% ipython --no-banner

In [1]: import numpy as np

In [2]: import numpy.linalg as la

In [3]: np.set_printoptions(suppress=True, linewidth=140)

In [4]: rd = lambda a: np.round(a, 2) + 0

In [5]: F = np.loadtxt("sample12.csv", delimiter=",")

In [6]: rd(F)
Out[6]: 
array([[ 0.15,  0.25,  0.25, -0.05],
       [ 0.25,  0.42,  0.42, -0.08],
       [ 0.25,  0.42,  0.42, -0.08],
       [-0.05, -0.08, -0.08,  0.02]])

In [7]: vals, evecs = la.eigh(F)

In [8]: x0 = np.array([3, -1, -4, -7])

In [9]: rd(x0 @ F @ x0 / (x0 @ x0)), rd(vals[0]), rd(vals[-1])
Out[9]: (np.float64(0.02), np.float64(0.0), np.float64(1.0))

In [10]: rd(evecs * np.maximum(vals, 0) @ evecs.T)
Out[10]: 
array([[ 0.15,  0.25,  0.25, -0.05],
       [ 0.25,  0.42,  0.42, -0.08],
       [ 0.25,  0.42,  0.42, -0.08],
       [-0.05, -0.08, -0.08,  0.02]])

In [11]: rng = np.random.default_rng(775218)

In [12]: lab = rng.permutation(4)

In [13]: lab
Out[13]: array([3, 2, 0, 1])

In [14]: other = F[lab][:, lab]

In [15]: rd(la.det(other)), rd(la.det(F[lab]))
Out[15]: (np.float64(0.0), np.float64(0.0))

In [16]: np.allclose(other, F)
Out[16]: False

In [17]: rd(np.diag(other))
Out[17]: array([0.02, 0.42, 0.15, 0.42])

In [18]: np.trace(other)
Out[18]: np.float64(1.0)

In [19]: rd(np.trace(la.pinv(F) @ F))
Out[19]: np.float64(1.0)

In [20]: la.lstsq(F[:-1].T, F[-1])[2]
Out[20]: np.int32(1)

In [21]: np.unique(F.round(6), axis=0).shape
Out[21]: (3, 4)

In [22]: np.allclose(F[:-1].T @ la.lstsq(F[:-1].T, F[-1])[0], F[-1])
Out[22]: True

In [23]: hat = np.triu(np.array([[3, 1, 3, 0], [2, 1, 1, 3], [1, 3, 2, 1], [2, 1, 1, 3]]), 1) + np.eye(4)

In [24]: other = hat @ F @ la.inv(hat)

In [25]: rd(np.poly(other))
Out[25]: array([ 1., -1.,  0.,  0.,  0.])

In [26]: rd(la.det(other))
Out[26]: np.float64(0.0)

In [27]: la.matrix_rank(other)
Out[27]: np.int64(1)
